>>> import numpy as np
>>> import numpy.linalg as la
>>> np.set_printoptions(precision=2, suppress=True, linewidth=120, sign=" ")
>>> rng = np.random.default_rng(828723)
>>> lab = rng.integers(0, 2, 3)
>>> W0 = np.triu((lab[:, None] == lab) & (rng.random((3, 3)) < 0.8), 1).astype(int)
>>> W0 += W0.T
>>> W0
array([[ 0,  1,  1],
       [ 1,  0,  1],
       [ 1,  1,  0]])
>>> np.round(la.eigvalsh(W0).min(), 2)
np.float64(-1.0)
>>> np.all(la.eigvalsh(W0) > 0)
np.False_
>>> W0 @ W0
array([[ 2,  1,  1],
       [ 1,  2,  1],
       [ 1,  1,  2]])
>>> np.trace(W0 @ W0 @ W0) // 6
np.int64(1)
>>> W0.sum(axis=0)
array([ 2,  2,  2])
>>> L = np.diag(W0.sum(axis=1)) - W0
>>> L
array([[ 2, -1, -1],
       [-1,  2, -1],
       [-1, -1,  2]])
>>> L @ np.ones(3)
array([ 0.,  0.,  0.])
>>> la.matrix_rank(L)
np.int64(2)
>>> vals, V = la.eigh(W0)
>>> vec = np.array([3, 1, 1])
>>> la.eigvalsh(W0[1:, 1:])
array([-1.,  1.])
>>> (np.sign(V[:, -1].round(6)) == np.sign(V[0, -1].round(6))).astype(int)
array([ 1,  1,  1])
>>> np.abs(W0).sum(axis=1).max(), np.round(np.abs(vals).max(), 2)
(np.int64(2), np.float64(2.0))
>>> vec @ W0 @ vec
np.int64(14)
>>> J = np.load("run4.npy")
>>> J
array([[ 1,  5],
       [ 8,  4]])
>>> lab = rng.permutation(2)
>>> other = J[:, lab] * rng.choice([-1, 1], 2)
>>> other
array([[ 1,  5],
       [ 8,  4]])
>>> Uu, _, Vt = la.svd(J.T @ other)
>>> np.round(la.lstsq(J, other)[0], 2) + 0
array([[ 1.,  0.],
       [ 0.,  1.]])
>>> lab
array([ 0,  1])
>>> vec = np.array([0, 1])
>>> target = J @ vec
>>> b, lr = np.zeros(2), 1 / la.norm(J, 2) ** 2
>>> for i in range(150):
...     b -= lr * J.T @ (J @ b - target)
...     if i % 50 == 0: print(i, round(la.norm(J @ b - target), 2))
... 
0 2.57
50 0.0
100 0.0
>>> b.round(2) + 0
array([ 0.,  1.])
>>> round(la.cond(J), 2)
np.float64(2.55)
>>> O, R = la.qr(J)
>>> np.round(O.T @ O, 2) + 0
array([[ 1.,  0.],
       [ 0.,  1.]])
>>> R
array([[-8.06, -4.59],
       [ 0.  , -4.47]])
>>> np.abs(np.diag(R))
array([ 8.06,  4.47])
>>> round(float(np.trace(O @ O.T)), 2)
2.0
>>> np.round(abs(R[0, 0]), 2), round(la.norm(J[:, 0]), 2)
(np.float64(8.06), np.float64(8.06))
>>> f = np.array([1, 0, 3])
>>> np.polyval(f, J[1])
array([ 67,  19])
>>> np.convolve(J[1], f)
array([  8,   4,  24,  12])
>>> np.allclose(J @ J.T, J.T @ J)
False
>>> np.trace(J)
np.int64(5)
>>> J @ J
array([[ 41,  25],
       [ 40,  56]])
>>> (J - J.T) / 2
array([[ 0. , -1.5],
       [ 1.5,  0. ]])
>>> (J + J.T) / 2
array([[ 1. ,  6.5],
       [ 6.5,  4. ]])
>>> round(la.det(J), 2)
np.float64(-36.0)
>>> K = np.load("dump.npy")
>>> K
array([[ 6.,  1.,  1.],
       [ 1.,  6.,  1.],
       [ 1.,  1.,  6.]])
>>> f = np.array([6, -6, -7])
>>> other = K + np.outer(f, np.eye(3)[0])
>>> la.matrix_rank(la.inv(other) - la.inv(K), tol=1e-8)
np.int64(1)
>>> other
array([[12.,  1.,  1.],
       [-5.,  6.,  1.],
       [-6.,  1.,  6.]])
>>> np.round(la.det(other) / la.det(K), 2), round(1 + la.solve(K, f)[0], 2)
(np.float64(2.38), np.float64(2.38))
>>> X = np.array([[0.0, 0.0, -0.32, 0.06, -0.12, 0.08],
...     [0.0, 0.0, -0.64, 0.12, -0.24, 0.16],
...     [0.0, 0.0, -3.52, 0.66, -1.32, 0.88],
...     [0.0, 0.0, 0.16, -0.03, 0.06, -0.04],
...     [0.0, 0.0, 0.8, -0.15, 0.3, -0.2],
...     [0.0, 0.0, 1.92, -0.36, 0.72, -0.48]])
>>> def softmax(z):
...     e = np.exp(z - z.max(axis=-1, keepdims=True))
...     return e / e.sum(axis=-1, keepdims=True)
... 
>>> np.round(softmax(10 * X[1]), 2) + 0
array([ 0.1 ,  0.1 ,  0.  ,  0.32,  0.01,  0.48])
>>> att = X @ X.T / np.sqrt(6)
>>> softmax(att).round(6).argmax(axis=1)
array([ 2,  2,  2,  5,  5,  5])
>>> softmax(att)[1] @ X
array([ 0.  ,  0.  , -1.34,  0.25, -0.5 ,  0.33])
>>> [round(float(x), 2) for x in la.svd(X, compute_uv=False)[:3]]
[4.62, 0.0, 0.0]
>>> la.cond(X) > 100
np.True_
>>> np.argsort(-la.norm(X, axis=0).round(6), kind="stable")[:3]
array([ 2,  4,  5])
>>> np.round(la.norm(X, 2) / la.norm(X), 2)
np.float64(1.0)
>>> m1 = np.array([[0.8, 1.3, 22.0, -0.1, 0.5, 0.5],
...     [-2.3, -0.8, -6.0, 1.0, -1.5, -0.1],
...     [0.5, -0.6, 4.0, 0.8, -2.2, -0.2],
...     [0.9, 1.5, -52.0, 0.9, 0.9, -1.2]])
>>> Uu, sig, Vt = la.svd(m1)
>>> np.argmax(sig[:-1] / (sig[1:] + 1e-6)) + 1
np.int64(1)
>>> sig
array([ 56.95,   3.83,   2.08,   1.29])
>>> other = Uu[:, :1] @ np.diag(sig[:1]) @ Vt[:1]
>>> la.matrix_rank(m1, rtol=0.05)
np.int64(2)
>>> la.matrix_rank(other)
np.int64(1)
>>> np.round(np.abs(m1 - other).max(), 2)
np.float64(2.32)
>>> round(float(la.norm(m1 - other, 2)), 2), round(float(sig[1]), 2)
(3.83, 3.83)
>>> round(float(la.norm(m1 - other) / la.norm(m1)), 2)
0.08
>>> lab = rng.permutation(3)
>>> other = W0[:, lab] * rng.choice([-1, 1], 3)
>>> other
array([[ 1, -1,  0],
       [ 1,  0, -1],
       [ 0, -1, -1]])
>>> Uu, _, Vt = la.svd(W0.T @ other)
>>> lab
array([ 2,  1,  0])
>>> F = np.loadtxt("layer10.csv", delimiter=",")
>>> F
array([[ 1.,  7.,  1.],
       [ 1.,  1.,  7.],
       [ 7.,  1.,  1.]])
>>> other = F / la.norm(F, axis=1, keepdims=True)
>>> cov = other @ other.T
>>> cov
array([[ 1.  ,  0.29,  0.29],
       [ 0.29,  1.  ,  0.29],
       [ 0.29,  0.29,  1.  ]])
>>> round(float(np.degrees(np.arccos(np.clip(cov[0, 2], -1, 1)))), 2)
72.9
>>> cov[0]
array([ 1.  ,  0.29,  0.29])
>>> (cov - 2 * np.eye(3)).round(6).argmax(axis=1)
array([ 1,  0,  0])
>>> vals, V = la.eig(cov)
>>> vals
array([ 0.71,  1.59,  0.71])
>>> np.sort(la.eigvals(cov.T))
array([ 0.71,  0.71,  1.59])
>>> vec = np.array([-2, 3, -2])
>>> F @ (2 * vec)
array([ 34., -26., -26.])
>>> F @ np.eye(3)[1]
array([ 7.,  1.,  1.])
>>> np.sign((F @ vec).round(6))
array([ 1., -1., -1.])
>>> F * vec
array([[ -2.,  21.,  -2.],
       [ -2.,   3., -14.],
       [-14.,   3.,  -2.]])
>>> F @ np.ones(3)
array([ 9.,  9.,  9.])
>>> vec = np.array([-1, 0, 0])
>>> target = F @ vec
>>> b, lr = np.zeros(3), 1 / la.norm(F, 2) ** 2
>>> for i in range(4):
...     b -= lr * F.T @ (F @ b - target)
...     if i % 1 == 0: print(i, round(la.norm(F @ b - target), 2))
... 
0 2.72
1 1.51
2 0.84
3 0.47
>>> np.round(la.cond(F), 2)
np.float64(1.5)
>>> b
array([-0.94, -0.03, -0.03])
>>> F.sum(axis=0)
array([ 9.,  9.,  9.])
>>> round(la.norm(F), 2)
np.float64(12.37)
>>> np.diff(F, axis=0)
array([[ 0., -6.,  6.],
       [ 6.,  0., -6.]])
>>> np.count_nonzero(F)
np.int64(9)
>>> la.svd(F, compute_uv=False)
array([ 9.,  6.,  6.])
>>> np.unravel_index(np.abs(F).argmax(), F.shape)
(np.int64(0), np.int64(1))
>>> np.abs(F).max()
np.float64(7.0)
>>> lab = rng.integers(0, 2, 3)
>>> arr = np.array([[-1, -3, -1], [0, 1, -1], [3, 3, 3]]) * (lab[:, None] == lab)
>>> arr
array([[-1,  0, -1],
       [ 0,  1,  0],
       [ 3,  0,  3]])
>>> rk = la.matrix_rank(arr)
>>> rk
np.int64(2)
>>> ns = la.svd(arr)[2][rk:].T
>>> ns[:, 0] / ns[np.abs(ns[:, 0]).round(6).argmax(), 0]
array([ 1., -0., -1.])
>>> ns @ ns.T
array([[ 0.5,  0. , -0.5],
       [ 0. ,  0. ,  0. ],
       [-0.5,  0. ,  0.5]])
>>> np.round(arr @ ns, 2) + 0
array([[ 0.],
       [ 0.],
       [ 0.]])
>>> arr @ arr
array([[-2,  0, -2],
       [ 0,  1,  0],
       [ 6,  0,  6]])
>>> np.sort(np.abs(la.eigvals(arr)))
array([ 0.,  1.,  2.])
>>> np.unique(arr.round(6), axis=0).shape
(3, 3)
>>> np.abs(np.diag(la.qr(arr)[1])) > 1e-9
array([ True,  True, False])
>>> la.lstsq(arr[:-1].T, arr[-1])[2]
np.int32(2)
>>> np.round(np.trace(la.pinv(arr) @ arr), 2)
np.float64(2.0)
>>> np.allclose(arr[:-1].T @ la.lstsq(arr[:-1].T, arr[-1])[0], arr[-1])
True
>>> np.argsort(-la.norm(arr, axis=0).round(6), kind="stable")[:3]
array([ 0,  2,  1])
>>> [round(float(x), 2) for x in la.svd(arr, compute_uv=False)[:3]]
[4.47, 1.0, 0.0]
>>> arr @ arr
array([[-2,  0, -2],
       [ 0,  1,  0],
       [ 6,  0,  6]])
>>> A = np.load("out1.npy")
>>> A
array([[ 10.12,  -4.49, -10.39,   9.18,  -2.9 ],
       [  8.25,  -4.6 ,  -9.39,   9.95,  -4.34],
       [  9.5 ,  -5.26,  -9.66,  10.  ,  -3.52],
       [ 11.96,  -4.87, -11.81,   9.68,  -6.29],
       [ 10.15,  -4.05,  -9.47,  10.13,  -4.08],
       [ 10.36,  -5.39, -11.44,  10.55,  -6.05],
       [ 10.77,  -4.66, -10.38,  10.02,  -5.84],
       [  9.93,  -4.99,  -9.06,  11.35,  -6.13],
       [  9.15,  -2.39, -10.39,  10.66,  -4.85],
       [ 10.66,  -6.02, -10.15,  10.28,  -6.1 ],
       [  9.46,  -5.67, -10.93,  10.02,  -6.06],
       [ 10.2 ,  -4.19, -10.13,  10.72,  -4.33],
       [  8.95,  -4.14,  -9.22,  12.05,  -4.97],
       [ 10.91,  -5.01, -10.18,  10.49,  -5.83],
       [  9.67,  -5.65,  -9.6 ,   9.94,  -4.21],
       [ 10.79,  -4.42,  -9.86,   9.21,  -5.26],
       [  9.01,  -4.95,  -8.7 ,   9.61,  -5.21],
       [  9.48,  -5.89, -10.83,  10.65,  -4.65],
       [  8.86,  -3.76, -10.02,  10.8 ,  -3.61],
       [  9.55,  -5.77, -10.55,   9.97,  -4.44],
       [ 10.08,  -3.58,  -8.54,   8.22,  -3.59],
       [ 12.14,  -5.81,  -9.48,  10.05,  -5.21],
       [  9.58,  -4.78,  -8.61,   8.93,  -3.59],
       [  9.79,  -6.52,  -9.44,   8.83,  -4.5 ]])
>>> np.argsort(-la.norm(A, axis=0).round(6), kind="stable")[:3]
array([ 3,  0,  2])
>>> round(np.log10(la.cond(A)))
1
